$ python -q
>>> import numpy as np
>>> np.set_printoptions(precision=2, suppress=True, linewidth=100)
>>> mat = np.array([[3, 9, 0], [8, 13, 3], [4, 0, 11]])
>>> print(mat)
[[ 3  9  0]
 [ 8 13  3]
 [ 4  0 11]]
>>> r0, g = mat[0], mat[1]
>>> r0 @ r0
np.int64(90)
>>> r0 @ g
np.int64(141)
>>> pr = (r0 @ g) / (r0 @ r0) * r0
>>> np.outer(r0, g)
array([[ 24,  39,   9],
       [ 72, 117,  27],
       [  0,   0,   0]])
>>> round((g - pr) @ r0, 2)
np.float64(0.0)
>>> np.linalg.matrix_rank(np.outer(r0, g))
np.int64(1)
>>> pr
array([ 4.7, 14.1,  0. ])
>>> X = np.load("test6.npy")
>>> X
array([[ 1,  1, -1,  0,  1],
       [ 0, -1, -3,  2,  2],
       [ 1,  0, -4,  0,  4],
       [ 1,  0, -5,  1,  6],
       [ 3,  2, -3, -1,  8],
       [ 4,  0, -2, -1,  8],
       [ 5,  1,  0,  1, 10],
       [ 5,  2,  2,  0, 12],
       [ 4,  3,  3, -1, 14],
       [ 5,  1,  5, -1, 12],
       [ 5,  3,  3, -2, 10],
       [ 7,  4,  4,  0, 10],
       [ 6,  6,  2,  2, 10],
       [ 7,  5,  1,  1,  9],
       [ 5,  6,  3,  1, 11],
       [ 3,  8,  1,  1, 10],
       [ 4,  8,  0,  3, 11],
       [ 5,  9,  2,  2, 10],
       [ 5, 10,  4,  3, 12],
       [ 5,  9,  5,  3, 14],
       [ 4, 10,  5,  3, 15],
       [ 5, 11,  6,  5, 14]])
>>> x0 = np.array([-2, -2, -1, -3, -1])
>>> h = np.maximum(X @ x0, 0)
>>> h
array([0, 0, 0, 0, 0, 0, 0, 0, 0, 0, 0, 0, 0, 0, 0, 0, 0, 0, 0, 0, 0, 0])
>>> np.maximum(X @ (3 * x0), 0)
array([0, 0, 0, 0, 0, 0, 0, 0, 0, 0, 0, 0, 0, 0, 0, 0, 0, 0, 0, 0, 0, 0])
>>> X.T @ h
array([0, 0, 0, 0, 0])
>>> m1 = np.load("run4.npy")
>>> m1
array([[1, 0, 0],
       [3, 1, 0],
       [3, 1, 1]])
>>> other = np.array([[5, 4], [1, 6]])
>>> W2 = np.kron(other, m1)
>>> print(W2.shape)
(6, 6)
>>> np.linalg.matrix_rank(W2)
np.int64(6)
